$ ipython --no-banner

In [1]: import numpy as np

In [2]: import numpy.linalg as la

In [3]: np.set_printoptions(precision=2, suppress=True, linewidth=140)

In [4]: rd = lambda a: np.round(a, 2) + 0

In [5]: J = np.load("x.npy")

In [6]: rd(J)
Out[6]: 
array([[ 0.29, -0.87,  0.39,  0.08],
       [-0.87, -0.06,  0.48,  0.1 ],
       [ 0.39,  0.48,  0.78, -0.04],
       [ 0.08,  0.1 , -0.04,  0.99]])

In [7]: # symmetric, so the eigenvalues are real

In [8]: B = J / np.sqrt((J ** 2).mean(axis=1, keepdims=True))

In [9]: rd(B[1])
Out[9]: array([-1.74, -0.12,  0.96,  0.19])

In [10]: la.matrix_rank(J - J.mean(axis=1, keepdims=True))
Out[10]: np.int64(3)

In [11]: B = np.array([[1, 1, 2], [0, 2, 2], [1, 1, 2], [0, 0, 2]])

In [12]: rd(B.T @ J.T)
Out[12]: 
array([[ 0.68, -0.39,  1.18,  0.04],
       [-1.05, -0.51,  2.14,  0.23],
       [-0.21, -0.7 ,  3.23,  2.25]])

In [13]: rd(np.einsum("ij->j", J))
Out[13]: array([-0.11, -0.35,  1.61,  1.12])

In [14]: np.vstack([J, B.T]).shape
Out[14]: (7, 4)

In [15]: x = np.array([2, 0, -2, -2])

In [16]: rd(la.det(J))
Out[16]: np.float64(-1.0)

In [17]: rd(la.inv(J))
Out[17]: 
array([[ 0.29, -0.87,  0.39,  0.08],
       [-0.87, -0.06,  0.48,  0.1 ],
       [ 0.39,  0.48,  0.78, -0.04],
       [ 0.08,  0.1 , -0.04,  0.99]])

In [18]: [p for p in range(1, 25) if np.allclose(la.matrix_power(J, p), np.eye(4))]
Out[18]: [2, 4, 6, 8, 10, 12, 14, 16, 18, 20, 22, 24]

In [19]: rd(la.norm(x)), rd(la.norm(J @ x))
Out[19]: (np.float64(3.46), np.float64(3.46))

In [20]: rd(J.T @ (J @ x))
Out[20]: array([ 2.,  0., -2., -2.])

In [21]: rd(la.pinv(J))
Out[21]: 
array([[ 0.29, -0.87,  0.39,  0.08],
       [-0.87, -0.06,  0.48,  0.1 ],
       [ 0.39,  0.48,  0.78, -0.04],
       [ 0.08,  0.1 , -0.04,  0.99]])

In [22]: rd(J @ J.T)
Out[22]: 
array([[1., 0., 0., 0.],
       [0., 1., 0., 0.],
       [0., 0., 1., 0.],
       [0., 0., 0., 1.]])

In [23]: rd(J[:, 0] @ J[:, 2])
Out[23]: np.float64(0.0)

In [24]: rd(J.T @ J)
Out[24]: 
array([[1., 0., 0., 0.],
       [0., 1., 0., 0.],
       [0., 0., 1., 0.],
       [0., 0., 0., 1.]])

In [25]: K = np.load("case8.npy")

In [26]: K
Out[26]: 
array([[-16,   8,  -3,   3],
       [  6,   1,  18,   6],
       [ -7,   4,  -1,   4],
       [  5,  -5, -19,   4]])

In [27]: # looks like rank 3

In [28]: [round(float(x), 2) for x in la.svd(K, compute_uv=False)[:3]]
Out[28]: [26.72, 21.32, 8.69]

In [29]: rd(la.norm(K, 2) / la.norm(K))
Out[29]: np.float64(0.76)

In [30]: P = np.triu(np.array([[1, 1, -1, -1], [-1, -3, -1, 0], [1, -3, -3, 1], [-3, 1, -2, 1]]), 1) + np.eye(4)

In [31]: B = P @ K @ la.inv(P)

In [32]: P @ K - K @ P
Out[32]: 
array([[  8.,  18.,  30., -15.],
       [  7., -10.,   8., -16.],
       [  5.,   2., -22.,  -2.],
       [  0.,  -5.,   0.,  24.]])

In [33]: np.trace(B), np.trace(K)
Out[33]: (np.float64(-12.0), np.int64(-12))

In [34]: B
Out[34]: 
array([[ -8.,  18.,  45., -52.],
       [ 13., -16.,  16.,  -1.],
       [ -2.,   1., -21.,  27.],
       [  5., -10., -24.,  33.]])

In [35]: la.matrix_rank(B)
Out[35]: np.int64(3)

In [36]: rd(np.poly(K))
Out[36]: array([   1.,   12., -115., 2430.,    0.])

In [37]: rd(la.det(K.T))
Out[37]: np.float64(0.0)

In [38]: rd(la.det(K[::-1]))
Out[38]: np.float64(0.0)

In [39]: np.einsum("ij,ji->", K, K)
Out[39]: np.int64(374)

In [40]: mat = np.loadtxt("w.csv", delimiter=",")

In [41]: mat
Out[41]: 
array([[ 0., -2.,  0.],
       [ 0.,  0., -2.],
       [ 0.,  0.,  0.]])

In [42]: # triangular

In [43]: rd(la.eigvalsh(J).min())
Out[43]: np.float64(-1.0)

In [44]: np.all(la.eigvalsh(J) > 0)
Out[44]: np.False_

In [45]: [round(float(la.det(J[:i, :i])), 2) + 0 for i in range(1, 5)]
Out[45]: [0.29, -0.77, -0.99, -1.0]

In [46]: rank = la.matrix_rank(mat)

In [47]: rank
Out[47]: np.int64(2)

In [48]: N = la.svd(mat)[2][rank:].T

In [49]: N.shape
Out[49]: (3, 1)

In [50]: la.matrix_rank(mat.T @ mat), la.matrix_rank(mat @ mat.T)
Out[50]: (np.int64(2), np.int64(2))

In [51]: N @ N.T
Out[51]: 
array([[1., 0., 0.],
       [0., 0., 0.],
       [0., 0., 0.]])

In [52]: U, sigma, VT = la.svd(mat)

In [53]: np.argmax(sigma[:-1] / (sigma[1:] + 1e-6)) + 1
Out[53]: np.int64(2)

In [54]: B = U[:, :2] @ np.diag(sigma[:2]) @ VT[:2]

In [55]: np.abs(mat - B).max()
Out[55]: np.float64(0.0)

In [56]: rd(la.norm(mat - B, 2)), sigma[2]
Out[56]: (np.float64(0.0), np.float64(0.0))

In [57]: M = np.abs(np.array([[-7, -3, 3], [-1, 9, 4], [-1, -5, -2]])) + np.eye(3)

In [58]: M = M / M.sum(axis=1, keepdims=True)

In [59]: rd(M)
Out[59]: 
array([[0.57, 0.21, 0.21],
       [0.07, 0.67, 0.27],
       [0.11, 0.56, 0.33]])

In [60]: # rows sum to 1

In [61]: U, sigma, VT = la.svd(M, full_matrices=False)

In [62]: rd(VT @ VT.T)
Out[62]: 
array([[1., 0., 0.],
       [0., 1., 0.],
       [0., 0., 1.]])

In [63]: rd(sigma)
Out[63]: array([1.06, 0.5 , 0.07])

In [64]: rd(U.T @ M @ VT.T)
Out[64]: 
array([[1.06, 0.  , 0.  ],
       [0.  , 0.5 , 0.  ],
       [0.  , 0.  , 0.07]])

In [65]: np.allclose(U * sigma @ VT, M)
Out[65]: True

In [66]: rd(sigma / sigma[0])
Out[66]: array([1.  , 0.47, 0.06])

In [67]: np.allclose(M @ M.T, M.T @ M)
Out[67]: False

In [68]: rd(np.abs(la.eigvals(M)).max())
Out[68]: np.float64(1.0)

In [69]: rd(M @ M)
Out[69]: 
array([[0.36, 0.38, 0.25],
       [0.11, 0.61, 0.28],
       [0.14, 0.58, 0.28]])

In [70]: rd(la.det(M))
Out[70]: np.float64(0.04)

In [71]: B = np.array([[-4, 0, 4], [5, 0, -1], [4, 3, -4], [-2, -5, -2]])

In [72]: X = B.T @ B

In [73]: X
Out[73]: 
array([[ 61,  22, -33],
       [ 22,  34,  -2],
       [-33,  -2,  37]])

In [74]: # equal to its transpose

In [75]: B = np.array([[3, 1, 2], [2, 0, 0]])

In [76]: Z = np.kron(B, X)

In [77]: rd(la.norm(Z, 2)), rd(la.norm(B, 2) * la.norm(X, 2))
Out[77]: (np.float64(372.16), np.float64(372.16))

In [78]: Z
Out[78]: 
array([[183,  66, -99,  61,  22, -33, 122,  44, -66],
       [ 66, 102,  -6,  22,  34,  -2,  44,  68,  -4],
       [-99,  -6, 111, -33,  -2,  37, -66,  -4,  74],
       [122,  44, -66,   0,   0,   0,   0,   0,   0],
       [ 44,  68,  -4,   0,   0,   0,   0,   0,   0],
       [-66,  -4,  74,   0,   0,   0,   0,   0,   0]])

In [79]: W0 = np.loadtxt("layer9.csv", delimiter=",")

In [80]: W0
Out[80]: 
array([[ 1., -1.,  1.],
       [ 1.,  0.,  0.]])

In [81]: f = np.array([2, 3, 3])

In [82]: np.correlate(W0[1], W0[0], "full")
Out[82]: array([ 1., -1.,  1.,  0.,  0.])

In [83]: np.polyval(f, W0[1])
Out[83]: array([8., 3., 3.])

In [84]: np.array([np.convolve(row, f, "same") for row in W0])
Out[84]: 
array([[1., 2., 0.],
       [3., 3., 0.]])

In [85]: np.convolve(W0[1], f)
Out[85]: array([2., 3., 3., 0., 0.])

In [86]: x = np.array([0, -2, 0])

In [87]: W0 @ x
Out[87]: array([2., 0.])

In [88]: (W0 * x).sum(axis=1)
Out[88]: array([2., 0.])

In [89]: W0 @ np.eye(3)[2]
Out[89]: array([1., 0.])

In [90]: W0 * x
Out[90]: 
array([[ 0.,  2.,  0.],
       [ 0., -0.,  0.]])

In [91]: np.sign((W0 @ x).round(6))
Out[91]: array([1., 0.])

In [92]: np.einsum("ij,j->i", W0, x)
Out[92]: array([2., 0.])

In [93]: W0 @ (2 * x)
Out[93]: array([4., 0.])

In [94]: (W0 @ x).argmax()
Out[94]: np.int64(0)

In [95]: U, sigma, VT = la.svd(W0, full_matrices=False)

In [96]: rd(np.abs(VT[0]))
Out[96]: array([0.71, 0.5 , 0.5 ])

In [97]: (sigma > 1e-8).sum()
Out[97]: np.int64(2)

In [98]: np.abs(U[:, 0]).round(6).argmax()
Out[98]: np.int64(0)

In [99]: rd(sigma / sigma[0])
Out[99]: array([1.  , 0.41])

In [100]: rd(VT @ VT.T)
Out[100]: 
array([[1., 0.],
       [0., 1.]])

In [101]: rd(np.cumsum(sigma ** 2) / np.sum(sigma ** 2))
Out[101]: array([0.85, 1.  ])

In [102]: rd(U.T @ W0 @ VT.T)
Out[102]: 
array([[1.85, 0.  ],
       [0.  , 0.77]])

In [103]: E = np.load("test14.npy")

In [104]: E
Out[104]: 
array([[-2,  0,  0,  0],
       [ 4, -7,  0,  0],
       [-3,  0, -8,  0],
       [-2, -5, -9,  8]])

In [105]: rng = np.random.default_rng(99792)

In [106]: labels = rng.permutation(4)

In [107]: labels
Out[107]: array([0, 2, 3, 1])

In [108]: B = E[labels][:, labels]

In [109]: rd(la.det(B)), rd(la.det(E[labels]))
Out[109]: (np.float64(-896.0), np.float64(-896.0))

In [110]: rd(np.sort(np.abs(la.eigvals(B))))
Out[110]: array([2., 7., 8., 8.])

In [111]: np.allclose(B, E)
Out[111]: False

In [112]: np.diag(B)
Out[112]: array([-2, -8,  8, -7])

In [113]: B
Out[113]: 
array([[-2,  0,  0,  0],
       [-3, -8,  0,  0],
       [-2, -9,  8, -5],
       [ 4,  0,  0, -7]])

In [114]: np.count_nonzero(E)
Out[114]: np.int64(9)

In [115]: np.diff(E, axis=0)
Out[115]: 
array([[ 6, -7,  0,  0],
       [-7,  7, -8,  0],
       [ 1, -5, -1,  8]])

In [116]: E.sum(axis=0)
Out[116]: array([ -3, -12, -17,   8])

In [117]: E - E[0]
Out[117]: 
array([[ 0,  0,  0,  0],
       [ 6, -7,  0,  0],
       [-1,  0, -8,  0],
       [ 0, -5, -9,  8]])

In [118]: rd(la.svd(E, compute_uv=False))
Out[118]: array([14.79,  8.73,  4.29,  1.62])

In [119]: E.sum(axis=1)
Out[119]: array([ -2,  -3, -11,  -8])

In [120]: f = np.array([5, 2, 3, 4])

In [121]: B = E + np.outer(f, np.eye(4)[2])

In [122]: la.matrix_rank(B - E)
Out[122]: np.int64(1)

In [123]: rd(la.det(2 * E)), rd(la.det(E))
Out[123]: (np.float64(-14336.0), np.float64(-896.0))

In [124]: np.poly(E)
Out[124]: array([   1.,    9.,  -50., -576., -896.])

In [125]: np.einsum("ij,ji->", E, E)
Out[125]: np.int64(181)

In [126]: np.einsum("ii->", E)
Out[126]: np.int64(-9)

In [127]: rd(la.eigvals(E))
Out[127]: array([ 8., -7., -8., -2.])

In [128]: rd(la.norm(E, "nuc"))
Out[128]: np.float64(29.43)

In [129]: rd(la.norm(E, axis=0))
Out[129]: array([ 5.74,  8.6 , 12.04,  8.  ])

In [130]: la.norm(E, axis=1).argmax()
Out[130]: np.int64(3)

In [131]: A = np.loadtxt("dump.csv", delimiter=",")

In [132]: A
Out[132]: 
array([[-0.11, -2.96, -4.09],
       [-0.05, -2.98, -4.08],
       [-0.07, -2.91, -3.98],
       [ 0.02, -2.94, -4.05],
       [-0.01, -3.08, -4.02],
       [ 0.07, -3.01, -3.99],
       [-0.02, -2.99, -3.99],
       [-0.02, -2.93, -4.06],
       [-0.1 , -3.02, -4.02],
       [ 0.04, -2.93, -4.05],
       [-0.02, -3.01, -4.02],
       [ 0.05, -3.07, -4.02],
       [-0.07, -3.04, -3.99],
       [-0.98, -3.08,  1.96],
       [-1.02, -3.11,  1.99],
       [-1.02, -3.01,  1.99],
       [-1.01, -3.02,  2.1 ],
       [-0.91, -3.04,  1.91],
       [-0.97, -2.92,  2.04],
       [-1.02, -2.99,  1.99],
       [-1.02, -2.96,  2.03],
       [-1.06, -3.1 ,  1.95],
       [-1.01, -3.03,  1.91],
       [-1.  , -2.95,  2.04],
       [-0.94, -3.05,  1.94],
       [-1.02, -3.02,  1.97]])

In [133]: f = np.array([-2, -2, -1])

In [134]: rd(np.convolve(A[17], f))
Out[134]: array([ 1.82,  7.9 ,  3.17, -0.78, -1.91])

In [135]: rd(np.polyval(f, A[17]))
Out[135]: array([ -0.84, -13.4 , -12.12])
